$ ipython --no-banner

In [1]: import numpy as np

In [2]: np.set_printoptions(suppress=True, linewidth=100)

In [3]: X = np.loadtxt("a.csv", delimiter=",")

In [4]: X
Out[4]: 
array([[ 3., -3.,  0.,  0.,  0.,  0.,  0.,  0.,  0.,  0.,  0.,  0.,  0.,  0.],
       [-3., -3., -3.,  0.,  0.,  0.,  0.,  0.,  0.,  0.,  0.,  0.,  0.,  0.],
       [ 0., -3.,  3., -3.,  0.,  0.,  0.,  0.,  0.,  0.,  0.,  0.,  0.,  0.],
       [ 0.,  0., -3.,  1., -3.,  0.,  0.,  0.,  0.,  0.,  0.,  0.,  0.,  0.],
       [ 0.,  0.,  0., -3., -2., -3.,  0.,  0.,  0.,  0.,  0.,  0.,  0.,  0.],
       [ 0.,  0.,  0.,  0., -3., -2., -3.,  0.,  0.,  0.,  0.,  0.,  0.,  0.],
       [ 0.,  0.,  0.,  0.,  0., -3., -3., -3.,  0.,  0.,  0.,  0.,  0.,  0.],
       [ 0.,  0.,  0.,  0.,  0.,  0., -3.,  1., -3.,  0.,  0.,  0.,  0.,  0.],
       [ 0.,  0.,  0.,  0.,  0.,  0.,  0., -3., -3., -3.,  0.,  0.,  0.,  0.],
       [ 0.,  0.,  0.,  0.,  0.,  0.,  0.,  0., -3., -1., -3.,  0.,  0.,  0.],
       [ 0.,  0.,  0.,  0.,  0.,  0.,  0.,  0.,  0., -3.,  3., -3.,  0.,  0.],
       [ 0.,  0.,  0.,  0.,  0.,  0.,  0.,  0.,  0.,  0., -3.,  0., -3.,  0.],
       [ 0.,  0.,  0.,  0.,  0.,  0.,  0.,  0.,  0.,  0.,  0., -3., -2., -3.],
       [ 0.,  0.,  0.,  0.,  0.,  0.,  0.,  0.,  0.,  0.,  0.,  0., -3.,  1.]])

In [5]: # equal to its transpose

In [6]: evals, evecs = np.linalg.eigh(X)

In [7]: vec = np.array([0, -1, 3, 3, 0, 1, 3, -1, 3, -2, -2, 1, 3, 0])

In [8]: round(vec @ X @ vec / (vec @ vec), 3), round(evals[0], 3), round(float(evals[-1]), 3)
Out[8]: (np.float64(-0.772), np.float64(-7.445), 6.455)

In [9]: vec @ X @ vec
Out[9]: np.float64(-44.0)
